$ python -q
>>> import numpy as np
>>> import numpy.linalg as la
>>> np.set_printoptions(precision=2, suppress=True, linewidth=200)
>>> def rd(a):
...     return np.round(a, 2) + 0
... 
>>> K = np.loadtxt("case6.csv", delimiter=",")
>>> K
array([[-1.1 , -0.1 , -0.3 ],
       [ 1.5 , -0.9 ,  1.3 ],
       [-1.3 ,  1.3 , -1.9 ],
       [ 1.49, -0.93,  1.29]])
>>> vec = np.array([4, 5, 3])
>>> target = K @ vec
>>> rd(la.lstsq(K, target)[0])
array([4., 5., 3.])
>>> rd(la.solve(K.T @ K, K.T @ target))
array([4., 5., 3.])
>>> rng = np.random.default_rng(524)
>>> target = target + 0.1 * rng.normal(size=4)
>>> rd(target)
array([-5.8 ,  5.54, -4.33,  5.21])
>>> coef, *_ = la.lstsq(K, target)
>>> rd(coef)
array([4.18, 4.54, 2.53])
>>> rd(K.T @ (target - K @ coef))
array([0., 0., 0.])
>>> coef.round()
array([4., 5., 3.])
>>> W = np.array([[-3, -9, -9, 3], [-9, -9, 2, 5], [-8, 0, 9, -6]])
>>> coef = np.array([4, 7, -1, -6])
>>> act = np.maximum(K @ W + coef, 0)
>>> la.matrix_rank(act)
np.int64(3)
>>> rd(act)
array([[10.6 , 17.8 ,  6.  ,  0.  ],
       [ 0.  ,  1.6 ,  0.  ,  0.  ],
       [11.4 ,  7.  ,  0.  ,  8.  ],
       [ 0.  ,  1.96,  0.  ,  0.  ]])
>>> W2 = np.array([[-2, 2], [2, 0], [2, -2], [1, 1]])
>>> (act @ W2).round(6).argmax(axis=1)
array([0, 0, 1, 0])
>>> rd(act @ W2)
array([[26.4 ,  9.2 ],
       [ 3.2 ,  0.  ],
       [-0.8 , 30.8 ],
       [ 3.92,  0.  ]])
>>> W @ W2
array([[-27,  15],
       [  9, -17],
       [ 28, -40]])
>>> hat = K @ la.solve(K.T @ K, K.T)
>>> np.allclose(hat @ hat, hat)
True
>>> rd(np.diag(hat))
array([0.99, 0.43, 1.  , 0.58])
>>> rd(np.trace(hat))
np.float64(3.0)
>>> rd(hat @ K[:, 0])
array([-1.1 ,  1.5 , -1.3 ,  1.49])
>>> rd(la.eigvalsh(hat))
array([0., 1., 1., 1.])
>>> A2 = np.array([[0, 0], [2, -3], [-2, 3]])
>>> rd(K @ A2)
array([[ 0.4 , -0.6 ],
       [-4.4 ,  6.6 ],
       [ 6.4 , -9.6 ],
       [-4.44,  6.66]])
>>> np.vstack([K, A2.T]).shape
(6, 3)
>>> rd(np.einsum("ik,kj->ji", K, A2))
array([[ 0.4 , -4.4 ,  6.4 , -4.44],
       [-0.6 ,  6.6 , -9.6 ,  6.66]])
>>> la.matrix_rank(K @ A2)
np.int64(1)
>>> A2 = K + rng.integers(-2, 3, (4, 2)) @ rng.integers(-2, 3, (2, 3))
>>> A2
array([[-2.1 ,  0.9 , -1.3 ],
       [ 5.5 , -4.9 ,  2.3 ],
       [ 0.7 , -0.7 , -2.9 ],
       [ 4.49, -3.93,  1.29]])
>>> rd(la.svd(A2 - K, compute_uv=False))
array([7.77, 1.64, 0.  ])
>>> rd(A2 - K)
array([[-1.,  1., -1.],
       [ 4., -4.,  1.],
       [ 2., -2., -1.],
       [ 3., -3.,  0.]])
>>> m1 = np.load("a.npy")
>>> m1
array([[ 1.97, -0.08, -0.07,  0.1 ,  0.07],
       [-0.08,  1.77, -0.21,  0.3 ,  0.2 ],
       [-0.07, -0.21,  1.81,  0.26,  0.18],
       [ 0.1 ,  0.3 ,  0.26,  1.62, -0.26],
       [ 0.07,  0.2 ,  0.18, -0.26,  1.82]])
>>> # equal to its transpose
>>> cov = m1.T @ m1
>>> rd(cov)
array([[ 3.91, -0.24, -0.21,  0.3 ,  0.21],
       [-0.24,  3.31, -0.63,  0.9 ,  0.6 ],
       [-0.21, -0.63,  3.43,  0.78,  0.54],
       [ 0.3 ,  0.9 ,  0.78,  2.86, -0.78],
       [ 0.21,  0.6 ,  0.54, -0.78,  3.46]])
>>> rd(np.diag(cov))
array([3.91, 3.31, 3.43, 2.86, 3.46])
>>> rd(la.svd(m1, compute_uv=False) ** 2)
array([4.03, 3.99, 3.98, 3.97, 1.  ])
>>> (m1 @ m1.T).shape
(5, 5)
>>> np.allclose(cov, cov.T)
True
>>> A2 = m1 / np.sqrt((m1 ** 2).mean(axis=1, keepdims=True))
>>> la.matrix_rank(m1 - m1.mean(axis=1, keepdims=True))
np.int64(4)
>>> A2 = np.c_[K[:, :1] @ np.array([[1]]), np.array([-2, 2, -1, -2])]
>>> A2
array([[-1.1 , -2.  ],
       [ 1.5 ,  2.  ],
       [-1.3 , -1.  ],
       [ 1.49, -2.  ]])
>>> rd(la.norm(A2 - K @ la.lstsq(K, A2)[0], axis=0))
array([0.  , 2.59])
>>> ev, evecs = la.eigh(m1)
>>> rd(ev.sum()), np.trace(m1)
(np.float64(8.99), np.float64(8.99))
>>> np.unique(ev.round(6) + 0, return_counts=True)[1]
array([1, 1, 1, 1, 1])
>>> rd(la.eigvalsh(m1 @ m1))
array([1.  , 3.97, 3.98, 3.99, 4.03])
>>> rd(evecs.T @ evecs)
array([[1., 0., 0., 0., 0.],
       [0., 1., 0., 0., 0.],
       [0., 0., 1., 0., 0.],
       [0., 0., 0., 1., 0.],
       [0., 0., 0., 0., 1.]])
>>> vec = np.array([-8, 2, 5, -5, -9])
>>> rd(m1 @ vec)
array([-17.4 ,  -0.17,   6.27,  -4.66, -14.34])
>>> rd(m1 @ np.ones(5))
array([1.99, 1.98, 1.97, 2.02, 2.01])
>>> M = np.load("w.npy")
>>> M
array([[ 0.4 , -0.8 ,  1.09, -1.2 ],
       [-0.5 , -1.3 , -1.44,  0.8 ],
       [ 0.7 , -0.7 ,  2.04,  1.  ],
       [-0.2 ,  0.  , -0.61, -1.  ],
       [ 0.8 ,  0.5 ,  2.27, -0.6 ],
       [ 1.3 ,  1.5 ,  3.89,  0.  ],
       [ 0.6 ,  0.  ,  1.84, -0.1 ],
       [-0.3 ,  0.  , -0.84,  1.  ],
       [-0.7 ,  0.3 , -2.03,  1.6 ],
       [-0.1 ,  0.1 , -0.24, -0.8 ],
       [ 0.4 ,  0.4 ,  1.02, -0.4 ],
       [-1.  ,  0.1 , -3.14, -0.2 ],
       [ 0.6 ,  1.2 ,  1.65,  1.8 ]])
>>> np.argsort(-la.norm(M, axis=0).round(6), kind="stable")[:3]
array([2, 3, 1])
>>> rd(la.norm(M, 2) / la.norm(M))
np.float64(0.87)
>>> rd(np.abs(la.svd(M)[2][-1]))
array([0.95, 0.01, 0.32, 0.  ])
>>> A2 = np.array([[2, -2, -1], [2, 1, 0], [1, 1, 2]])
>>> A2[-1] = A2[0]
>>> X = A2 + 0.05 * np.eye(3)
>>> X
array([[ 2.05, -2.  , -1.  ],
       [ 2.  ,  1.05,  0.  ],
       [ 2.  , -2.  , -0.95]])
>>> U, sigma, Vt = la.svd(X)
>>> rd(sigma)
array([4.32, 2.13, 0.03])
>>> A2 = U[:, :2] @ np.diag(sigma[:2]) @ Vt[:2]
>>> rd(la.norm(X - A2, 2)), rd(sigma[2])
(np.float64(0.03), np.float64(0.03))
>>> la.matrix_rank(X, rtol=0.05)
np.int64(2)
>>> la.matrix_rank(A2)
np.int64(2)
>>> Q = X.astype(float).copy()
>>> for j in range(3):
...     Q[:, j] -= Q[:, :j] @ (Q[:, :j].T @ Q[:, j])
...     Q[:, j] /= la.norm(Q[:, j])
... 
>>> rd(Q.T @ X)
array([[ 3.49, -1.72, -1.13],
       [ 0.  ,  2.48,  0.79],
       [ 0.  ,  0.  ,  0.03]])
>>> rd(Q.T @ Q)
array([[1., 0., 0.],
       [0., 1., 0.],
       [0., 0., 1.]])
